In [1]: import numpy as np

In [2]: import numpy.linalg as la

In [3]: np.set_printoptions(suppress=True, linewidth=120)

In [4]: rd = lambda a: np.round(a, 2) + 0

In [5]: feats = np.load("run9.npy")

In [6]: feats
Out[6]: 
array([[ 9.  ,  6.97,  0.03,  5.02],
       [ 9.01,  7.03,  0.02,  5.02],
       [ 9.  ,  6.99,  0.03,  5.01],
       [ 8.97,  7.02, -0.02,  4.98],
       [ 9.02,  7.01,  0.01,  4.99],
       [ 9.  ,  6.97, -0.01,  5.01],
       [ 8.97,  6.98,  0.  ,  5.04],
       [ 9.01,  7.03, -0.02,  4.97],
       [ 9.01,  7.  ,  0.  ,  5.02],
       [ 9.02,  6.99,  0.  ,  4.99],
       [ 8.99,  7.01,  0.04,  5.04],
       [ 8.99,  7.03, -0.01,  5.02],
       [ 9.  ,  7.  ,  0.02,  4.97],
       [ 9.  ,  6.99,  0.01,  5.  ],
       [ 8.99,  7.01,  0.04,  5.03],
       [ 9.  ,  7.  ,  0.  ,  5.  ],
       [ 9.  ,  6.97,  0.03,  4.99],
       [ 9.02,  7.03, -0.01,  4.97],
       [ 8.99,  7.01, -0.01,  5.04],
       [ 9.02,  6.98,  0.  ,  4.98],
       [ 8.98,  7.  ,  0.02,  5.05],
       [ 3.99,  4.99,  7.99,  5.99],
       [ 4.  ,  4.95,  8.02,  6.02],
       [ 3.99,  5.02,  7.99,  5.99],
       [ 4.05,  4.97,  7.98,  6.02],
       [ 4.  ,  5.02,  8.02,  6.  ],
       [ 3.98,  4.99,  8.02,  5.99],
       [ 4.03,  5.02,  8.  ,  5.98],
       [ 4.  ,  4.95,  7.98,  6.02],
       [ 4.01,  5.  ,  8.01,  6.01],
       [ 3.98,  4.98,  7.98,  5.99],
       [ 3.98,  4.94,  7.97,  5.98],
       [ 4.03,  4.98,  7.97,  6.01],
       [ 4.01,  5.01,  8.  ,  6.01],
       [ 3.98,  5.  ,  8.  ,  6.01],
       [ 3.99,  4.99,  8.01,  5.98],
       [ 3.97,  5.04,  7.97,  6.01],
       [ 3.98,  5.03,  8.  ,  5.95],
       [ 4.01,  4.99,  8.02,  5.98],
       [ 4.  ,  5.01,  7.99,  6.  ],
       [ 4.02,  4.98,  7.99,  5.99],
       [ 4.  ,  5.  ,  8.01,  5.98]])

In [7]: la.cond(feats) > 100
Out[7]: np.True_

In [8]: rd(la.norm(feats, 2) / la.norm(feats))
Out[8]: np.float64(0.92)

In [9]: np.argsort(-la.norm(feats, axis=0).round(6), kind="stable")[:3]
Out[9]: array([0, 1, 2])

In [10]: [round(float(x), 2) for x in la.svd(feats, compute_uv=False)[:3]]
Out[10]: [72.35, 31.3, 0.15]

In [11]: rd(np.abs(la.svd(feats)[2][-1]))
Out[11]: array([0.59, 0.3 , 0.38, 0.64])

In [12]: round(np.log10(la.cond(feats)))
Out[12]: 3
